% ipython --no-banner

In [1]: import numpy as np

In [2]: np.set_printoptions(suppress=True, linewidth=120)

In [3]: rd = lambda a: np.round(a, 1) + 0

In [4]: m1 = 3 * np.eye(5) + np.ones((5, 5))

In [5]: m1
Out[5]: 
array([[4., 1., 1., 1., 1.],
       [1., 4., 1., 1., 1.],
       [1., 1., 4., 1., 1.],
       [1., 1., 1., 4., 1.],
       [1., 1., 1., 1., 4.]])

In [6]: m1.mean(axis=0)
Out[6]: array([1.6, 1.6, 1.6, 1.6, 1.6])

In [7]: np.abs(m1).max()
Out[7]: np.float64(4.0)

In [8]: m1 - m1[0]
Out[8]: 
array([[ 0.,  0.,  0.,  0.,  0.],
       [-3.,  3.,  0.,  0.,  0.],
       [-3.,  0.,  3.,  0.,  0.],
       [-3.,  0.,  0.,  3.,  0.],
       [-3.,  0.,  0.,  0.,  3.]])

In [9]: np.diff(m1, axis=0)
Out[9]: 
array([[-3.,  3.,  0.,  0.,  0.],
       [ 0., -3.,  3.,  0.,  0.],
       [ 0.,  0., -3.,  3.,  0.],
       [ 0.,  0.,  0., -3.,  3.]])

In [10]: ev, V = np.linalg.eigh(m1)

In [11]: vec = np.array([-3, 0, 0, 3, 3])

In [12]: np.abs(m1).sum(axis=1).max(), np.abs(ev).max()
Out[12]: (np.float64(8.0), np.float64(8.0))

In [13]: (np.sign(V[:, -1].round(6)) == np.sign(V[0, -1].round(6))).astype(int)
Out[13]: array([1, 1, 1, 1, 1])

In [14]: rd(vec @ m1 @ vec / (vec @ vec)), ev[0], ev[-1]
Out[14]: (np.float64(3.3), np.float64(3.0), np.float64(8.0))

In [15]: rd(V * np.abs(ev) @ V.T)
Out[15]: 
array([[4., 1., 1., 1., 1.],
       [1., 4., 1., 1., 1.],
       [1., 1., 4., 1., 1.],
       [1., 1., 1., 4., 1.],
       [1., 1., 1., 1., 4.]])

In [16]: rd(V * np.sqrt(ev) @ V.T)
Out[16]: 
array([[2. , 0.2, 0.2, 0.2, 0.2],
       [0.2, 2. , 0.2, 0.2, 0.2],
       [0.2, 0.2, 2. , 0.2, 0.2],
       [0.2, 0.2, 0.2, 2. , 0.2],
       [0.2, 0.2, 0.2, 0.2, 2. ]])
